$ ipython --no-banner

In [1]: import numpy as np

In [2]: np.set_printoptions(precision=2, suppress=True, linewidth=100, sign=" ")

In [3]: A = np.load("x.npy")

In [4]: A
Out[4]: 
array([[ 0,  1],
       [ 1,  0]])

In [5]: f, r1 = A[1], A[0]

In [6]: f @ f
Out[6]: np.int64(1)

In [7]: p = (f @ r1) / (f @ f) * f

In [8]: r1 - p
Out[8]: array([ 0.,  1.])

In [9]: p
Out[9]: array([ 0.,  0.])

In [10]: np.round(np.linalg.norm(f + r1) ** 2 + np.linalg.norm(f - r1) ** 2, 2)
Out[10]: np.float64(4.0)

In [11]: (r1 - p) @ f
Out[11]: np.float64(0.0)

In [12]: print(np.linalg.matrix_rank(np.outer(f, r1)))
1

In [13]: F = np.load("test11.npy")

In [14]: F
Out[14]: 
array([[ 1,  0,  0],
       [ 0,  1,  0],
       [-3,  3,  1]])

In [15]: O, evecs = np.linalg.qr(F[:, :2])[0], np.linalg.qr(F[:, 2:])[0]

In [16]: sig = np.linalg.svd(O.T @ evecs, compute_uv=False)

In [17]: round(np.linalg.norm(O @ O.T - evecs @ evecs.T, 2), 2)
Out[17]: np.float64(1.0)

In [18]: (sig > 0.9).sum()
Out[18]: np.int64(1)

In [19]: Y = np.linalg.inv(F)

In [20]: print(Y)
[[ 1. -0. -0.]
 [ 0.  1.  0.]
 [ 3. -3.  1.]]

In [21]: print(np.round(np.linalg.slogdet(F)[0], 2))
1.0

In [22]: np.linalg.det(F) * Y
Out[22]: 
array([[ 1., -0., -0.],
       [ 0.,  1.,  0.],
       [ 3., -3.,  1.]])

In [23]: Y @ Y
Out[23]: 
array([[ 1.,  0.,  0.],
       [ 0.,  1.,  0.],
       [ 6., -6.,  1.]])

In [24]: [int(np.linalg.matrix_rank(np.linalg.matrix_power(Y, p))) for p in range(1, 4)]
Out[24]: [3, 3, 3]

In [25]: np.linalg.matrix_power(Y - np.diag(np.diag(Y)), 3)
Out[25]: 
array([[ 0.,  0.,  0.],
       [ 0.,  0.,  0.],
       [ 0.,  0.,  0.]])

In [26]: np.sort(np.linalg.eigvals(Y))
Out[26]: array([ 1.,  1.,  1.])

In [27]: np.prod(np.diag(Y)), round(np.linalg.det(Y), 2)
Out[27]: (np.float64(1.0), np.float64(1.0))

In [28]: np.kron(np.eye(2, dtype=int), F)
Out[28]: 
array([[ 1,  0,  0,  0,  0,  0],
       [ 0,  1,  0,  0,  0,  0],
       [-3,  3,  1,  0,  0,  0],
       [ 0,  0,  0,  1,  0,  0],
       [ 0,  0,  0,  0,  1,  0],
       [ 0,  0,  0, -3,  3,  1]])

In [29]: np.linalg.eigvals(F)
Out[29]: array([ 1.,  1.,  1.])

In [30]: round(np.linalg.det(F[::-1]), 2)
Out[30]: np.float64(-1.0)

In [31]: np.poly(F)
Out[31]: array([ 1., -3.,  3., -1.])

In [32]: round(np.linalg.eigvals(F).sum().real, 2)
Out[32]: np.float64(3.0)

In [33]: round(float(np.linalg.det(F.T)), 2)
Out[33]: 1.0

In [34]: np.einsum("ii->", F)
Out[34]: np.int64(3)

In [35]: J = np.load("case1.npy")

In [36]: J
Out[36]: 
array([[  2,   0,   0,   1,   0,   0],
       [  0,  12,   0,   0,   0,  25],
       [  0,  16,   0,   0,   4,  29],
       [ 10,   0,   0,   3,   0,   8],
       [  0,  22,   0,  11,  32,   0],
       [  2,   0,  13,   0,   0,   0],
       [  7,   0,  11,   0,   0,  21],
       [  6,   0,   0,   4,   0,   0],
       [ 36,   0,  26,   1,   0,   7],
       [ 12,   0,  12,   0,   0,  14],
       [ 18,   0,   3,   6,   0,   0],
       [  0,   6,   0,  11,  18,   0],
       [ 15,   0,  35,   0,   0,  12],
       [ 25,   0,   8,   2,   0,   8],
       [  0,  28,  13,   0,  14,  12],
       [ 36,   0,   0,   3,   0,  17],
       [  9,   0,   0,  23,   2,   0]])

In [37]: cen = J - J.mean(axis=0)

In [38]: evecs = np.linalg.svd(cen)[2][:4]

In [39]: Y = cen - cen @ evecs.T @ evecs

In [40]: (cen @ evecs.T).std(axis=0)
Out[40]: array([ 14.84,  10.78,   9.22,   7.93])

In [41]: round(float(np.linalg.norm(Y) / np.linalg.norm(cen)), 2)
Out[41]: 0.23

In [42]: print(Y.std(axis=0))
[ 0.51  2.14  0.99  3.66  1.96  1.79]

In [43]: labels = J[:, 3] > np.median(J[:, 3])

In [44]: f = J[labels].mean(axis=0) - J[~labels].mean(axis=0)

In [45]: ((J - J.mean(axis=0)) @ f > 0).astype(int)
Out[45]: array([ 1,  0,  0,  1,  1,  0,  0,  1,  0,  0,  1,  1,  0,  1,  0,  1,  1])

In [46]: f
Out[46]: array([  4.78,  -2.72, -10.85,   7.65,   4.5 ,  -9.21])

In [47]: dist = np.linalg.norm(J[:, None] - J[None], axis=-1)

In [48]: np.linalg.matrix_rank(dist ** 2)
Out[48]: np.int64(8)

In [49]: dist[:5, :5]
Out[49]: 
array([[  0.  ,  27.82,  33.44,  11.49,  40.15],
       [ 27.82,   0.  ,   6.93,  23.28,  43.24],
       [ 33.44,   6.93,   0.  ,  28.67,  42.21],
       [ 11.49,  23.28,  28.67,   0.  ,  41.67],
       [ 40.15,  43.24,  42.21,  41.67,   0.  ]])

In [50]: (dist + 1e9 * np.eye(17)).round(6).argmin(axis=1)
Out[50]: array([  7,   2,   1,   7,  11,   0,   9,   0,  13,   6,   3,   7,   9,  10,   2,  13,   7])

In [51]: print(dist[5].round(6).argsort(kind="stable")[:4])
[ 5  0  7  9]

In [52]: np.flatnonzero(dist[5] < dist.mean() / 2)
Out[52]: array([ 0,  5,  7])

In [53]: dist.shape
Out[53]: (17, 17)

In [54]: E = np.load("dump.npy")

In [55]: E
Out[55]: 
array([[ 1, -2,  0,  2,  1, -1, -2, -2],
       [-1,  0, -1,  2,  0, -2, -2, -2],
       [-2,  2,  1,  0,  0, -1, -2, -2],
       [ 2,  2, -1,  1,  1, -2,  0,  2],
       [-1,  0,  0, -1,  1,  0,  1,  0],
       [ 2,  0,  1, -2, -2, -2,  0,  2],
       [ 0,  2, -1,  1,  1,  1,  2, -1],
       [-2,  0,  1,  0,  0, -1, -2, -1]])

In [56]: f, r1 = E[1], E[5]

In [57]: f @ r1
Out[57]: np.int64(-7)

In [58]: p = (f @ r1) / (f @ f) * f

In [59]: print(np.round(np.linalg.norm(f + r1) ** 2 + np.linalg.norm(f - r1) ** 2, 2))
78.0

In [60]: Y = np.linalg.inv(E)

In [61]: np.round(np.linalg.cond(E), 2)
Out[61]: np.float64(23.78)

In [62]: (np.abs(Y) > 1e-9).astype(int)
Out[62]: 
array([[ 1,  1,  1,  1,  0,  1,  1,  1],
       [ 1,  1,  1,  1,  1,  1,  1,  1],
       [ 1,  1,  1,  1,  1,  1,  1,  1],
       [ 1,  1,  1,  1,  1,  1,  1,  1],
       [ 1,  1,  1,  1,  1,  1,  1,  1],
       [ 1,  1,  1,  1,  1,  1,  1,  1],
       [ 1,  1,  1,  1,  0,  1,  1,  1],
       [ 1,  1,  1,  1,  1,  1,  1,  1]])

In [63]: print(np.round(np.linalg.det(E) * Y, 2) + 0)
[[ 160.  -80.  280.   20.    0.   20. -140. -500.]
 [ -68.  -42.  242.   77.  -76.  -37.   -7. -177.]
 [ 208. -408. -472.  -12. -304.  292.  692. 1212.]
 [  32.  -92. -628.   42. -456.  118.  618. 1078.]
 [ 152. -152.  152.  152.  304. -152. -152. -152.]
 [ -56. -124.  244.  -26. -152. -254. -274. -414.]
 [  40.  -20. -500.  -90.    0.  290.  630.  730.]
 [-136.  -84. -276.  154. -152.  -74.  -14.  406.]]

In [64]: np.round(np.linalg.inv(Y), 2) + 0
Out[64]: 
array([[ 1., -2.,  0.,  2.,  1., -1., -2., -2.],
       [-1.,  0., -1.,  2.,  0., -2., -2., -2.],
       [-2.,  2.,  1.,  0.,  0., -1., -2., -2.],
       [ 2.,  2., -1.,  1.,  1., -2.,  0.,  2.],
       [-1.,  0.,  0., -1.,  1.,  0.,  1.,  0.],
       [ 2.,  0.,  1., -2., -2., -2.,  0.,  2.],
       [ 0.,  2., -1.,  1.,  1.,  1.,  2., -1.],
       [-2.,  0.,  1.,  0.,  0., -1., -2., -1.]])

In [65]: K = np.load("layer12.npy")

In [66]: K
Out[66]: 
array([[ 0.5 , -0.87,  0.  ,  0.  ,  0.  ,  0.  ],
       [ 0.87,  0.5 ,  0.  ,  0.  ,  0.  ,  0.  ],
       [ 0.  ,  0.  ,  1.  ,  0.  ,  0.  ,  0.  ],
       [ 0.  ,  0.  ,  0.  ,  1.  ,  0.  ,  0.  ],
       [ 0.  ,  0.  ,  0.  ,  0.  ,  1.  ,  0.  ],
       [ 0.  ,  0.  ,  0.  ,  0.  ,  0.  ,  1.  ]])

In [67]: rng = np.random.default_rng(899561)

In [68]: labels = rng.permutation(6)

In [69]: labels
Out[69]: array([ 0,  5,  1,  2,  4,  3])

In [70]: Y = K[labels][:, labels]

In [71]: print(np.allclose(Y, K))
False

In [72]: print(Y)
[[ 0.5   0.   -0.87  0.    0.    0.  ]
 [ 0.    1.    0.    0.    0.    0.  ]
 [ 0.87  0.    0.5   0.    0.    0.  ]
 [ 0.    0.    0.    1.    0.    0.  ]
 [ 0.    0.    0.    0.    1.    0.  ]
 [ 0.    0.    0.    0.    0.    1.  ]]

In [73]: K.reshape(2, -1)
Out[73]: 
array([[ 0.5 , -0.87,  0.  ,  0.  ,  0.  ,  0.  ,  0.87,  0.5 ,  0.  ,  0.  ,  0.  ,  0.  ,  0.  ,
         0.  ,  1.  ,  0.  ,  0.  ,  0.  ],
       [ 0.  ,  0.  ,  0.  ,  1.  ,  0.  ,  0.  ,  0.  ,  0.  ,  0.  ,  0.  ,  1.  ,  0.  ,  0.  ,
         0.  ,  0.  ,  0.  ,  0.  ,  1.  ]])

In [74]: print(K.reshape(-1, 2))
[[ 0.5  -0.87]
 [ 0.    0.  ]
 [ 0.    0.  ]
 [ 0.87  0.5 ]
 [ 0.    0.  ]
 [ 0.    0.  ]
 [ 0.    0.  ]
 [ 1.    0.  ]
 [ 0.    0.  ]
 [ 0.    0.  ]
 [ 0.    1.  ]
 [ 0.    0.  ]
 [ 0.    0.  ]
 [ 0.    0.  ]
 [ 1.    0.  ]
 [ 0.    0.  ]
 [ 0.    0.  ]
 [ 0.    1.  ]]

In [75]: T = K.reshape(6, 2, -1)

In [76]: T.shape
Out[76]: (6, 2, 3)

In [77]: T.sum(axis=1)
Out[77]: 
array([[ 0.5 , -0.87,  0.  ],
       [ 0.87,  0.5 ,  0.  ],
       [ 0.  ,  0.  ,  1.  ],
       [ 1.  ,  0.  ,  0.  ],
       [ 0.  ,  1.  ,  0.  ],
       [ 0.  ,  0.  ,  1.  ]])

In [78]: np.swapaxes(T, 1, 2)[5]
Out[78]: 
array([[ 0.,  0.],
       [ 0.,  0.],
       [ 0.,  1.]])

In [79]: round(np.linalg.norm(K) ** 2 / np.linalg.norm(K, 2) ** 2, 2)
Out[79]: np.float64(6.0)

In [80]: print(round(np.linalg.norm(K, 1), 2), round(np.linalg.norm(K, np.inf), 2))
1.37 1.37

In [81]: print(round(np.linalg.norm(K[2], 1), 2), round(np.linalg.norm(K[2], np.inf), 2))
1.0 1.0

In [82]: K[2] @ K[3]
Out[82]: np.float64(0.0)

In [83]: print(np.linalg.norm(K, axis=1))
[ 1.  1.  1.  1.  1.  1.]

In [84]: Y = np.array([[-2, -1, -1],
    ...:     [0, 1, -1],
    ...:     [-2, -1, -1],
    ...:     [2, -1, 2],
    ...:     [1, 1, 1],
    ...:     [-1, -2, -1],
    ...:     [2, 1, 2]])

In [85]: C = np.array([[1, 0, 1, -2], [-1, 0, 0, 1], [0, -1, -1, 1]])

In [86]: mat = Y @ C + 0.3 * rng.normal(size=(7, 4))

In [87]: mat
Out[87]: 
array([[-0.76,  1.17, -0.57,  1.87],
       [-0.66,  1.01,  1.01, -0.45],
       [-0.77,  1.45, -1.16,  1.91],
       [ 2.83, -1.19,  0.3 , -3.32],
       [ 0.15, -1.27,  0.24,  0.21],
       [ 0.81,  1.05, -0.44, -0.9 ],
       [ 1.09, -1.59,  0.27, -1.55]])

In [88]: def softmax(z):
    ...:     e = np.exp(z - z.max(axis=-1, keepdims=True))
    ...:     return e / e.sum(axis=-1, keepdims=True)
    ...: 

In [89]: softmax(mat[5])
Out[89]: array([ 0.37,  0.46,  0.1 ,  0.07])

In [90]: np.round(softmax(10 * mat[5]), 2) + 0
Out[90]: array([ 0.08,  0.92,  0.  ,  0.  ])

In [91]: softmax(mat).sum(axis=1)
Out[91]: array([ 1.,  1.,  1.,  1.,  1.,  1.,  1.])

In [92]: S = mat @ mat.T / np.sqrt(4)

In [93]: softmax(S)[5] @ mat
Out[93]: array([ 1.45, -0.22,  0.05, -1.7 ])

In [94]: np.round(softmax(S + np.triu(np.full(S.shape, -np.inf), 1)), 2) + 0
Out[94]: 
array([[ 1.  ,  0.  ,  0.  ,  0.  ,  0.  ,  0.  ,  0.  ],
       [ 0.23,  0.77,  0.  ,  0.  ,  0.  ,  0.  ,  0.  ],
       [ 0.35,  0.01,  0.63,  0.  ,  0.  ,  0.  ,  0.  ],
       [ 0.  ,  0.  ,  0.  ,  1.  ,  0.  ,  0.  ,  0.  ],
       [ 0.09,  0.09,  0.07,  0.33,  0.42,  0.  ,  0.  ],
       [ 0.05,  0.09,  0.06,  0.49,  0.03,  0.28,  0.  ],
       [ 0.  ,  0.  ,  0.  ,  0.86,  0.01,  0.01,  0.12]])

In [95]: M = np.loadtxt("mat.csv", delimiter=",")

In [96]: M
Out[96]: 
array([[ 7., -8.,  5., -5.],
       [-6.,  4.,  2.,  2.],
       [ 0.,  0.,  0., -2.],
       [ 0.,  0., -1.,  1.]])

In [97]: np.sort(np.abs(np.linalg.eigvals(M)))
Out[97]: array([  1.  ,   1.59,   2.  ,  12.59])

In [98]: (M + M.T) / 2
Out[98]: 
array([[ 7. , -7. ,  2.5, -2.5],
       [-7. ,  4. ,  1. ,  1. ],
       [ 2.5,  1. ,  0. , -1.5],
       [-2.5,  1. , -1.5,  1. ]])

In [99]: np.allclose(M @ M.T, M.T @ M)
Out[99]: False

In [100]: np.trace(M)
Out[100]: np.float64(12.0)

In [101]: round(np.linalg.det(M), 2)
Out[101]: np.float64(40.0)

In [102]: O = M.astype(float).copy()

In [103]: for j in range(4):
     ...:     O[:, j] -= O[:, :j] @ (O[:, :j].T @ O[:, j])
     ...:     O[:, j] /= np.linalg.norm(O[:, j])
     ...: 

In [104]: np.round(O.T @ M, 2) + 0
Out[104]: 
array([[ 9.22, -8.68,  2.49, -5.1 ],
       [ 0.  ,  2.17, -4.77,  1.74],
       [ 0.  ,  0.  ,  1.  , -1.  ],
       [ 0.  ,  0.  ,  0.  ,  2.  ]])

In [105]: labels = rng.permutation(4)

In [106]: labels
Out[106]: array([ 3,  2,  0,  1])

In [107]: Y = M[labels][:, labels]

In [108]: Y
Out[108]: 
array([[ 1., -1.,  0.,  0.],
       [-2.,  0.,  0.,  0.],
       [-5.,  5.,  7., -8.],
       [ 2.,  2., -6.,  4.]])

In [109]: np.trace(Y)
Out[109]: np.float64(12.0)

In [110]: np.diag(Y)
Out[110]: array([ 1.,  0.,  7.,  4.])

In [111]: round(np.linalg.det(Y), 2), round(float(np.linalg.det(M[labels])), 2)
Out[111]: (np.float64(40.0), -40.0)
